$ python3 -q
>>> import numpy as np
>>> np.set_printoptions(precision=2, suppress=True, linewidth=160)
>>> tidy = lambda a: np.round(a, 2) + 0
>>> data = np.load("arr.npy")
>>> data
array([[ 4.19,  3.45,  3.55],
       [ 3.08, -0.37,  7.23],
       [ 3.78,  3.06,  7.31],
       [ 5.22,  5.51,  2.94],
       [ 5.11,  4.87,  2.2 ],
       [ 3.56,  4.85,  1.42],
       [ 3.36,  1.3 ,  7.01],
       [ 6.63,  3.79,  2.47],
       [ 3.74,  5.61,  2.88],
       [ 3.95,  2.51,  7.15]])
>>> Ac = (data - data.mean(axis=0)) / data.std(axis=0)
>>> tidy(Ac.std(axis=0))
array([1., 1., 1.])
>>> coef = np.linalg.lstsq(np.delete(Ac, 0, axis=1), Ac[:, 0])[0]
>>> tidy(1 - np.var(Ac[:, 0] - np.delete(Ac, 0, axis=1) @ coef))
np.float64(0.3)
>>> Ac = data - data.mean(axis=0)
>>> left, sv, VT = np.linalg.svd(Ac, full_matrices=False)
>>> np.linalg.matrix_rank(Ac)
np.int64(3)
>>> (np.sign(left[:, 0]) == np.sign(left[0, 0])).astype(int)
array([1, 0, 0, 1, 1, 1, 0, 1, 1, 0])
>>> tidy(sv)
array([9.09, 2.83, 2.59])
>>> tidy(Ac.mean(axis=0))
array([0., 0., 0.])
>>> np.abs(left[:, 0]).argmax()
np.int64(1)
>>> tidy(np.abs(VT[-1]))
array([0.77, 0.39, 0.5 ])
>>> np.searchsorted(np.cumsum(sv ** 2) / (sv ** 2).sum(), 0.9) + 1
np.int64(2)
>>> E = np.loadtxt("mat.csv", delimiter=",")
>>> E
array([[-0.2 ,  0.15],
       [ 0.24, -0.18]])
>>> # looks like rank 1
>>> np.linalg.lstsq(E[:-1].T, E[-1])[2]
np.int32(1)
>>> tidy(np.trace(np.linalg.pinv(E) @ E))
np.float64(1.0)
>>> np.allclose(E[:-1].T @ np.linalg.lstsq(E[:-1].T, E[-1])[0], E[-1])
True
>>> tidy(E @ np.linalg.pinv(E) @ E)
array([[-0.2 ,  0.15],
       [ 0.24, -0.18]])
>>> X = np.load("w.npy")
>>> X
array([[0, 0, 0, 1],
       [0, 0, 0, 0],
       [3, 0, 0, 0]])
>>> # null space of dimension 2
>>> r = np.linalg.matrix_rank(X)
>>> r
np.int64(2)
>>> ns = np.linalg.svd(X)[2][r:].T
>>> ns.shape
(4, 2)
>>> ns @ ns.T
array([[0., 0., 0., 0.],
       [0., 1., 0., 0.],
       [0., 0., 1., 0.],
       [0., 0., 0., 0.]])
>>> [int(np.linalg.matrix_rank(X[:i])) for i in range(1, len(X) + 1)]
[1, 1, 2]
>>> M = np.load("block3.npy")
>>> tidy(M)
array([[ 1.  , -0.04,  0.04,  0.05],
       [-0.04,  0.46,  0.54,  0.7 ],
       [ 0.04,  0.54,  0.46, -0.7 ],
       [ 0.05,  0.7 , -0.7 ,  0.08]])
>>> evals, V = np.linalg.eigh(M)
>>> vec = np.array([4, 1, 3, 2])
>>> tidy(np.abs(M).sum(axis=1).max()), np.abs(evals).max()
(np.float64(1.75), np.float64(1.0))
>>> tidy(V * np.maximum(evals, 0) @ V.T)
array([[ 1.  , -0.02,  0.02,  0.03],
       [-0.02,  0.73,  0.27,  0.35],
       [ 0.02,  0.27,  0.73, -0.35],
       [ 0.03,  0.35, -0.35,  0.54]])
>>> tidy(V * np.abs(evals) @ V.T)
array([[1., 0., 0., 0.],
       [0., 1., 0., 0.],
       [0., 0., 1., 0.],
       [0., 0., 0., 1.]])
>>> tidy(vec @ M @ vec)
np.float64(20.01)
>>> tidy(vec @ M @ vec / (vec @ vec)), tidy(evals[0]), evals[-1]
(np.float64(0.67), np.float64(-1.0), np.float64(1.0))
>>> tidy(np.linalg.det(2 * M)), tidy(np.linalg.det(M))
(np.float64(-16.0), np.float64(-1.0))
>>> np.einsum("ij,ji->", M, M)
np.float64(4.0)
>>> tidy(np.kron(np.eye(2, dtype=int), M))
array([[ 1.  , -0.04,  0.04,  0.05,  0.  ,  0.  ,  0.  ,  0.  ],
       [-0.04,  0.46,  0.54,  0.7 ,  0.  ,  0.  ,  0.  ,  0.  ],
       [ 0.04,  0.54,  0.46, -0.7 ,  0.  ,  0.  ,  0.  ,  0.  ],
       [ 0.05,  0.7 , -0.7 ,  0.08,  0.  ,  0.  ,  0.  ,  0.  ],
       [ 0.  ,  0.  ,  0.  ,  0.  ,  1.  , -0.04,  0.04,  0.05],
       [ 0.  ,  0.  ,  0.  ,  0.  , -0.04,  0.46,  0.54,  0.7 ],
       [ 0.  ,  0.  ,  0.  ,  0.  ,  0.04,  0.54,  0.46, -0.7 ],
       [ 0.  ,  0.  ,  0.  ,  0.  ,  0.05,  0.7 , -0.7 ,  0.08]])
>>> f = np.array([3, -3, -1, -2])
>>> M2 = M + np.outer(f, np.eye(4)[2])
>>> tidy(M2)
array([[ 1.  , -0.04,  3.04,  0.05],
       [-0.04,  0.46, -2.46,  0.7 ],
       [ 0.04,  0.54, -0.54, -0.7 ],
       [ 0.05,  0.7 , -2.7 ,  0.08]])
>>> tidy(np.linalg.det(M2) / np.linalg.det(M)), tidy(1 + np.linalg.solve(M, f)[2])
(np.float64(0.46), np.float64(0.46))
>>> Q, R = np.linalg.qr(M)
>>> np.allclose(R.T @ R, M.T @ M)
True
>>> tidy(R)
array([[-1.,  0.,  0.,  0.],
       [ 0., -1.,  0.,  0.],
       [ 0.,  0., -1.,  0.],
       [ 0.,  0.,  0., -1.]])
>>> tidy(Q @ R)
array([[ 1.  , -0.04,  0.04,  0.05],
       [-0.04,  0.46,  0.54,  0.7 ],
       [ 0.04,  0.54,  0.46, -0.7 ],
       [ 0.05,  0.7 , -0.7 ,  0.08]])
>>> tidy(np.abs(np.diag(R)))
array([1., 1., 1., 1.])
>>> Q.shape, R.shape
((4, 4), (4, 4))
>>> tidy(Q)
array([[-1.  ,  0.04, -0.04, -0.05],
       [ 0.04, -0.46, -0.54, -0.7 ],
       [-0.04, -0.54, -0.46,  0.7 ],
       [-0.05, -0.7 ,  0.7 , -0.08]])
>>> M2 = np.array([[2, 0, 2], [3, 0, 0]])
>>> W2 = np.kron(M2, X)
>>> tidy(np.linalg.norm(W2, 2)), tidy(np.linalg.norm(M2, 2) * np.linalg.norm(X, 2))
(np.float64(11.43), np.float64(11.43))
>>> K = np.load("m.npy")
>>> K
array([[ 0, -2,  0,  3],
       [ 4,  4,  0, -3],
       [ 0,  0,  4,  0],
       [-5, -3,  0, -5]])
>>> tidy(np.linalg.det(K.T))
np.float64(-184.0)
>>> np.kron(np.eye(2, dtype=int), K)
array([[ 0, -2,  0,  3,  0,  0,  0,  0],
       [ 4,  4,  0, -3,  0,  0,  0,  0],
       [ 0,  0,  4,  0,  0,  0,  0,  0],
       [-5, -3,  0, -5,  0,  0,  0,  0],
       [ 0,  0,  0,  0,  0, -2,  0,  3],
       [ 0,  0,  0,  0,  4,  4,  0, -3],
       [ 0,  0,  0,  0,  0,  0,  4,  0],
       [ 0,  0,  0,  0, -5, -3,  0, -5]])
>>> tidy(np.linalg.eigvals(K).sum().real)
np.float64(3.0)
>>> tidy(np.linalg.eigvals(K))
array([ 1.77+2.64j,  1.77-2.64j, -4.55+0.j  ,  4.  +0.j  ])
>>> np.einsum("ij,ji->", K, K)
np.int64(29)
>>> M2 = K ** -1
Traceback (most recent call last):
  File "<python-input-67>", line 1, in <module>
    M2 = K ** -1
         ~~^^~~~
ValueError: Integers to negative integer powers are not allowed.
>>> M2 = np.linalg.inv(K)
>>> np.allclose(M2, K.T)
False
>>> tidy(np.linalg.inv(M2))
array([[ 0., -2.,  0.,  3.],
       [ 4.,  4.,  0., -3.],
       [ 0.,  0.,  4.,  0.],
       [-5., -3.,  0., -5.]])
>>> tidy(K @ M2)
array([[1., 0., 0., 0.],
       [0., 1., 0., 0.],
       [0., 0., 1., 0.],
       [0., 0., 0., 1.]])
>>> tidy(np.linalg.det(K) * M2)
array([[-116.,  -76.,    0.,  -24.],
       [ 140.,   60.,    0.,   48.],
       [   0.,    0.,  -46.,    0.],
       [  32.,   40.,    0.,   32.]])
>>> tidy(np.linalg.cond(K))
np.float64(9.88)
>>> blk = np.stack([K, 5 * K, K[::-1]])
>>> tidy(np.linalg.norm(blk, axis=(1, 2)))
array([11.36, 56.79, 11.36])
>>> blk.shape
(3, 4, 4)
>>> np.linalg.matrix_rank(blk)
array([4, 4, 4])
>>> blk.sum(axis=0)
array([[ -5, -15,   0,  13],
       [ 24,  24,   4, -18],
       [  4,   4,  24,  -3],
       [-30, -20,   0, -27]])
>>> feats = np.load("dump.npy")
>>> feats
array([[-4., -9., -8.],
       [ 2.,  1.,  2.],
       [-2.,  3.,  2.]])
>>> # row 0 dominates
>>> f = np.array([5, 2, 0])
>>> M2 = feats + np.outer(f, np.eye(3)[2])
>>> tidy(np.linalg.det(M2) / np.linalg.det(feats)), tidy(1 + np.linalg.solve(feats, f)[2])
(np.float64(5.17), np.float64(5.17))
>>> M2
array([[-4., -9., -3.],
       [ 2.,  1.,  4.],
       [-2.,  3.,  2.]])
>>> np.linalg.matrix_rank(M2 - feats)
np.int64(1)
>>> vec = np.array([3, -3, 2])
>>> h1 = np.maximum(M2 @ vec, 0)
>>> M2.T @ h1
array([-14., -70.,  17.])
>>> blk = np.stack([feats, -2 * feats, feats[::-1]])
>>> (blk @ feats.T).shape
(3, 3, 3)
>>> np.einsum("bij,cij->bc", blk, blk)
array([[ 187., -374.,  -61.],
       [-374.,  748.,  122.],
       [ -61.,  122.,  187.]])
>>> tidy(np.linalg.norm(blk, axis=(1, 2)))
array([13.67, 27.35, 13.67])
>>> rng = np.random.default_rng(778731)
>>> lab = rng.permutation(3)
>>> M2 = feats[:, lab] * rng.choice([-1, 1], 3)
>>> M2
array([[-9.,  8.,  4.],
       [ 1., -2., -2.],
       [ 3., -2.,  2.]])
>>> left, _, VT = np.linalg.svd(feats.T @ M2)
>>> lab
array([1, 2, 0])
>>> tidy(np.linalg.lstsq(feats, M2)[0])
array([[ 0.,  0., -1.],
       [ 1.,  0.,  0.],
       [ 0., -1.,  0.]])
>>> left, sv = np.linalg.svd(feats)
Traceback (most recent call last):
  File "<python-input-101>", line 1, in <module>
    left, sv = np.linalg.svd(feats)
    ^^^^^^^^
ValueError: too many values to unpack (expected 2)
>>> left, sv, VT = np.linalg.svd(feats, full_matrices=False)
>>> np.allclose(left * sv @ VT, feats)
True
>>> tidy(sv)
array([13.25,  3.34,  0.54])
>>> M2 = np.array([[0, 0], [0, 0], [2, 0]])
>>> W0 = np.tile(M2, (2, 3))
>>> W0
array([[0, 0, 0, 0, 0, 0],
       [0, 0, 0, 0, 0, 0],
       [2, 0, 2, 0, 2, 0],
       [0, 0, 0, 0, 0, 0],
       [0, 0, 0, 0, 0, 0],
       [2, 0, 2, 0, 2, 0]])
>>> left, sv, VT = np.linalg.svd(W0)
>>> tidy(sv)
array([4.9, 0. , 0. , 0. , 0. , 0. ])
>>> np.argmax(sv[:-1] / (sv[1:] + 1e-6)) + 1
np.int64(1)
>>> M2 = left[:, :1] @ np.diag(sv[:1]) @ VT[:1]
>>> tidy(np.abs(W0 - M2).max())
np.float64(0.0)
>>> np.linalg.matrix_rank(W0, rtol=0.05)
np.int64(1)
>>> tidy(np.linalg.norm(W0 - M2, 2)), tidy(sv[1])
(np.float64(0.0), np.float64(0.0))
>>> sv = 3 * 0.5 ** np.arange(3)
>>> F = rng.normal(size=(11, 3)) * rng.permutation(sv)
>>> tidy(F)
array([[-0.59,  4.99,  0.39],
       [ 0.95, -0.07, -0.71],
       [ 0.38, -4.82,  0.99],
       [-0.38, -2.98, -0.55],
       [ 1.59, -1.38,  1.04],
       [ 0.4 ,  2.02,  0.56],
       [ 0.25,  2.41,  1.88],
       [ 1.08, -1.08,  0.25],
       [-0.47,  2.16, -1.81],
       [-0.14,  0.92, -0.5 ],
       [ 0.13, -0.07, -1.36]])
>>> W2 = F[[0, 7]].astype(float)
>>> for _ in range(7):
...     lab = np.linalg.norm(F[:, None] - W2, axis=-1).argmin(axis=1)
...     W2 = np.array([F[lab == j].mean(axis=0) for j in range(2)])
... 
>>> lab
array([0, 1, 1, 1, 1, 0, 0, 1, 0, 0, 1])
>>> tidy(W2)
array([[-0.11,  2.5 ,  0.11],
       [ 0.63, -1.73, -0.06]])
>>> tidy(W2[1] - W2[0])
array([ 0.73, -4.23, -0.16])
>>> np.abs(W2[1] - W2[0]).argmax()
np.int64(1)
>>> M2 = W2 / np.linalg.norm(W2, axis=1, keepdims=True)
>>> cov = M2 @ M2.T
>>> tidy(np.degrees(np.arccos(np.clip(cov[1, 0], -1, 1))))
np.float64(162.63)
>>> np.argwhere(np.triu(np.abs(cov) > 0.95, 1))
array([[0, 1]])
>>> (np.abs(cov) > 0.9).astype(int)
array([[1, 1],
       [1, 1]])
>>> tidy(cov)
array([[ 1.  , -0.95],
       [-0.95,  1.  ]])
>>> tidy(cov[1])
array([-0.95,  1.  ])
>>> evals, V = np.linalg.eig(M)
>>> tidy(np.sort(np.linalg.eigvals(M.T)))
array([-1.,  1.,  1.,  1.])
>>> tidy(np.sort(np.linalg.eigvals(M @ M)))
array([1., 1., 1., 1.])
>>> tidy(np.sort(np.linalg.eigvals(np.linalg.inv(M))))
array([-1.,  1.,  1.,  1.])
>>> tidy(np.prod(evals))
np.float64(-1.0)
>>> M2 = np.c_[F[:, :1] @ np.array([[9]]), np.array([3, 4, 4, 1, -4, 5, -2, 6, -7, 2, 4])]
>>> tidy(M2)
array([[-5.29,  3.  ],
       [ 8.59,  4.  ],
       [ 3.4 ,  4.  ],
       [-3.38,  1.  ],
       [14.27, -4.  ],
       [ 3.6 ,  5.  ],
       [ 2.28, -2.  ],
       [ 9.71,  6.  ],
       [-4.19, -7.  ],
       [-1.28,  2.  ],
       [ 1.2 ,  4.  ]])
>>> tidy(np.linalg.norm(M2 - F @ np.linalg.lstsq(F, M2)[0], axis=0))
array([ 0.  , 13.38])
>>> np.linalg.matrix_rank(M2)
np.int64(2)
>>> tidy(np.linalg.lstsq(F, M2[:, 0])[0])
array([9., 0., 0.])
